$ python -q
>>> import numpy as np
>>> from numpy import linalg as LA
>>> np.set_printoptions(precision=2, suppress=True, linewidth=100, legacy="1.25")
>>> rd = lambda a: np.round(a, 2) + 0
>>> F = np.load("data.npy")
>>> print(F)
[[-6.    3.83  7.05  0.99  9.14  3.01]
 [-5.88  4.    7.06  1.08  8.9   3.15]
 [-6.23  4.03  6.96  0.98  9.01  3.03]
 [-6.04  3.99  7.15  0.96  9.04  2.99]
 [-5.8   3.86  6.93  0.98  9.11  2.95]
 [-6.21  3.99  7.04  1.04  8.94  3.18]
 [-5.95  4.06  7.16  0.96  9.08  2.97]
 [-5.79  3.96  7.02  1.13  9.01  2.94]
 [-5.98  4.04  7.12  1.07  9.04  2.83]
 [-5.95  4.    7.03  1.11  9.09  3.1 ]
 [-6.03  4.11  7.16  1.19  9.05  2.88]
 [-6.06  4.07  7.21  1.    8.87  2.82]
 [-6.05  3.94  6.78  0.98  8.92  3.03]
 [-4.87 -3.04  5.94 -5.11 -0.87 -1.99]
 [-4.89 -3.3   6.11 -5.05 -1.01 -2.04]
 [-4.84 -2.81  6.03 -5.06 -0.92 -1.99]
 [-5.05 -2.94  5.92 -5.14 -1.09 -1.95]
 [-5.04 -3.    6.08 -5.16 -1.03 -1.99]
 [-4.99 -3.16  6.01 -4.95 -0.96 -1.92]
 [-4.96 -2.96  6.01 -5.18 -0.91 -2.03]
 [-4.98 -2.91  6.04 -5.11 -1.08 -1.98]
 [-4.99 -3.03  5.94 -4.99 -1.04 -2.05]
 [-5.16 -2.97  6.07 -5.03 -1.09 -1.95]
 [-5.03 -2.98  5.92 -5.   -0.98 -1.83]
 [-4.73 -2.97  6.02 -5.11 -1.16 -1.99]
 [-4.93 -2.87  6.03 -4.95 -0.75 -1.99]]
>>> x0 = np.array([2, 5, 2, 0, 1, 2])
>>> y = F @ x0
>>> print(rd(LA.solve(F.T @ F, F.T @ y)))
[2. 5. 2. 0. 1. 2.]
>>> rng = np.random.default_rng(3788)
>>> y = y + 0.02 * rng.normal(size=26)
>>> print(rd(y))
[ 36.41  37.54  36.69  37.2   36.53  36.92  37.75  37.11  37.21  37.46  37.63  37.17  36.16 -17.87
 -19.16 -16.59 -17.97 -17.88 -18.57 -17.64 -17.52 -18.38 -18.   -17.77 -17.41 -16.88]
>>> c, *_ = LA.lstsq(F, y)
>>> print(rd(F.T @ (y - F @ c)))
[0. 0. 0. 0. 0. 0.]
>>> print(rd(c))
[1.94 5.01 1.94 0.   1.03 1.92]
>>> print(round(np.log10(LA.cond(F))))
2
>>> print([round(float(x), 2) for x in LA.svd(F, compute_uv=False)[:3]])
[51.98, 33.3, 0.62]
>>> print(LA.matrix_rank(F, rtol=0.1))
2
>>> print(rd(np.abs(LA.svd(F)[2][-1])))
[0.42 0.11 0.31 0.36 0.21 0.74]
>>> f, g = F[13], F[5]
>>> print(rd(f @ f))
99.07
>>> print(rd(f @ g))
40.51
>>> p = (f @ g) / (f @ f) * f
>>> print(LA.matrix_rank(np.outer(f, g)))
1
>>> print(rd(p))
[-1.99 -1.24  2.43 -2.09 -0.36 -0.81]
>>> print(rd(LA.norm(f + g) ** 2 + LA.norm(f - g) ** 2))
588.47
>>> left, sv, Vh = LA.svd(F)
>>> print(rd(sv))
[51.98 33.3   0.62  0.53  0.39  0.35]
>>> Y = left[:, :2] @ np.diag(sv[:2]) @ Vh[:2]
>>> print(rd(LA.norm(F - Y) / LA.norm(F)))
0.02
>>> sv = 20 * 0.7 ** np.arange(5)
>>> O, _ = LA.qr(np.array([[0.7, 0.7, 0.8, 0.2, -0.4],
...     [0.0, -1.4, -0.6, -0.4, -0.3],
...     [0.4, 0.9, -0.3, 0.1, 1.9],
...     [-0.6, 0.0, -0.3, 0.1, 1.6],
...     [-0.4, -0.6, 0.2, -0.1, 0.0]]))
>>> mat = rng.normal(size=(23, 5)) * sv @ O
>>> print(rd(mat))
[[  8.67  18.08   0.04   7.64 -11.08]
 [ -6.4  -11.55  -9.28  -1.56   7.91]
 [-22.95  -1.79  17.85 -17.26  10.13]
 [  9.44  -3.65  -7.42  10.15  -5.16]
 [ 26.58  12.21 -24.68   0.69  -4.78]
 [  0.46 -13.67  -9.4   -5.86  15.67]
 [-10.03   6.04  -0.05  -2.27  13.75]
 [ -8.26  17.87  24.22  -5.86   3.78]
 [-12.21   1.31  -7.41   2.04  12.72]
 [  2.16 -20.06 -12.67 -11.46   8.37]
 [-18.32  -9.96  18.71 -17.81  18.79]
 [ 23.65   9.94 -28.56  25.85 -11.37]
 [  9.87  15.49   0.03  -0.14  -6.84]
 [  5.99   6.31  17.21 -13.05   7.52]
 [ -8.66 -10.52  -3.32   7.03   3.45]
 [  7.52   3.86  29.57 -13.21  -4.59]
 [-16.27  10.35   6.64   0.31   2.9 ]
 [ -0.76 -18.23 -15.02   5.06  -5.86]
 [ -8.26   3.24   7.79  -6.11  -6.95]
 [  7.43   0.03  14.44  -4.82  -3.66]
 [ 17.92 -19.27 -23.97  11.88 -10.84]
 [ 29.97 -16.17 -15.39   3.6  -16.03]
 [  2.59   7.96   6.22   7.49  -5.27]]
>>> idx = rng.permutation(5)
>>> Y = mat[:, idx] * rng.choice([-1, 1], 5)
>>> print(rd(Y))
[[ 18.08  -8.67  -0.04  -7.64 -11.08]
 [-11.55   6.4    9.28   1.56   7.91]
 [ -1.79  22.95 -17.85  17.26  10.13]
 [ -3.65  -9.44   7.42 -10.15  -5.16]
 [ 12.21 -26.58  24.68  -0.69  -4.78]
 [-13.67  -0.46   9.4    5.86  15.67]
 [  6.04  10.03   0.05   2.27  13.75]
 [ 17.87   8.26 -24.22   5.86   3.78]
 [  1.31  12.21   7.41  -2.04  12.72]
 [-20.06  -2.16  12.67  11.46   8.37]
 [ -9.96  18.32 -18.71  17.81  18.79]
 [  9.94 -23.65  28.56 -25.85 -11.37]
 [ 15.49  -9.87  -0.03   0.14  -6.84]
 [  6.31  -5.99 -17.21  13.05   7.52]
 [-10.52   8.66   3.32  -7.03   3.45]
 [  3.86  -7.52 -29.57  13.21  -4.59]
 [ 10.35  16.27  -6.64  -0.31   2.9 ]
 [-18.23   0.76  15.02  -5.06  -5.86]
 [  3.24   8.26  -7.79   6.11  -6.95]
 [  0.03  -7.43 -14.44   4.82  -3.66]
 [-19.27 -17.92  23.97 -11.88 -10.84]
 [-16.17 -29.97  15.39  -3.6  -16.03]
 [  7.96  -2.59  -6.22  -7.49  -5.27]]
>>> left, _, Vh = LA.svd(mat.T @ Y)
>>> print(rd(left @ Vh))
[[ 0. -1.  0.  0.  0.]
 [ 1.  0.  0.  0.  0.]
 [ 0.  0. -1.  0.  0.]
 [ 0.  0.  0. -1.  0.]
 [ 0.  0.  0.  0.  1.]]
>>> print(idx)
[1 0 2 3 4]
>>> print(rd(LA.lstsq(mat, Y)[0]))
[[ 0. -1.  0.  0.  0.]
 [ 1.  0.  0.  0.  0.]
 [ 0.  0. -1.  0.  0.]
 [ 0.  0.  0. -1.  0.]
 [ 0.  0.  0.  0.  1.]]
>>> O, vecs = LA.qr(mat[:, :3])[0], LA.qr(mat[:, 3:])[0]
>>> sv = LA.svd(O.T @ vecs, compute_uv=False)
>>> print(rd(np.degrees(np.arccos(sv.clip(0, 1)))))
[38.65 43.38]
>>> print(rd(LA.norm(O @ O.T - vecs @ vecs.T, 2)))
1.0
>>> print((sv > 0.9).sum())
0
>>> cen = mat - mat.mean(axis=0)
>>> vecs = LA.svd(cen)[2][:4]
>>> Y = cen - cen @ vecs.T @ vecs
>>> print(rd(Y.std(axis=0)))
[1.16 0.56 1.35 2.19 2.09]
>>> print(rd(np.diag(vecs.T @ vecs)))
[0.89 0.97 0.86 0.62 0.65]
>>> print(rd((cen @ vecs.T).std(axis=0)))
[21.1  13.78  9.46  6.54]
>>> W2 = mat[[20, 11]].astype(float)
>>> for _ in range(4):
...     idx = LA.norm(mat[:, None] - W2, axis=-1).argmin(axis=1)
...     W2 = np.array([mat[idx == j].mean(axis=0) for j in range(2)])
... 
>>> print(idx)
[1 0 0 1 1 0 0 0 0 0 0 1 1 0 0 0 0 1 0 0 1 1 0]
>>> print(rd(W2[1] - W2[0]))
[ 21.35   0.51 -21.07  13.59 -14.63]
>>> idx = mat[:, 0] > np.median(mat[:, 0])
>>> f = mat[idx].mean(axis=0) - mat[~idx].mean(axis=0)
>>> print(((mat - mat.mean(axis=0)) @ f > 0).astype(int))
[1 0 0 1 1 0 0 0 0 0 0 1 1 0 0 1 0 1 0 1 1 1 1]
>>> print(rd(f))
[ 22.73   7.08  -4.46   7.76 -13.61]
>>> print(rd((((mat - mat.mean(axis=0)) @ f > 0) == idx).mean()))
0.91
>>> data = np.load("out15.npy")
>>> print(data)
[[-1  3  2 -3 -3 -3 -2 -3]
 [-1  3  2 -3 -3 -3 -2 -3]
 [ 1  5  4 -1 -1 -1  0 -1]
 [ 1  5  4 -1 -1 -1  0 -1]
 [-1  3  2 -3 -3 -3 -2 -3]
 [-1  3  2 -3 -3 -3 -2 -3]
 [-1  3  2 -3 -3 -3 -2 -3]]
>>> print(LA.matrix_rank(data, rtol=0.1))
2
>>> print(np.argsort(-LA.norm(data, axis=0).round(6), kind="stable")[:3])
[1 2 3]
>>> print(rd(LA.norm(data, 2) / LA.norm(data)))
0.94
>>> arr = np.loadtxt("mat.csv", delimiter=",")
>>> print(arr)
[[ 0.  1.  2. -2.  2. -1.  2.  3. -3.]
 [-3.  1. -2.  3. -3.  0. -2.  3.  0.]
 [-2. -3. -1. -3. -3.  3. -2.  1. -2.]
 [ 2. -2. -1. -3.  3. -3.  0. -2. -1.]
 [-1.  0.  1. -3.  3.  0.  2.  2.  2.]
 [ 1.  0.  2.  2. -1. -2.  3. -3.  0.]
 [ 2.  0.  1. -1.  0. -2.  1.  2.  0.]
 [ 0. -1.  3. -1. -3. -3.  3. -1. -1.]
 [ 1.  3.  3.  0.  3.  3. -1.  1.  2.]]
>>> Y = arr / np.sqrt((arr ** 2).mean(axis=1, keepdims=True))
>>> print(LA.matrix_rank(Y) == LA.matrix_rank(arr))
True
>>> f = np.array([0, 2])
>>> print(np.correlate(arr[5], arr[4], "full"))
[  2.   2.   6.   8.   9.  -5.   7.  -4.  -8.  -7.  12. -22.  13.  -1.  -3.   3.   0.]
>>> print(np.polyval(f, arr[5]))
[2. 2. 2. 2. 2. 2. 2. 2. 2.]
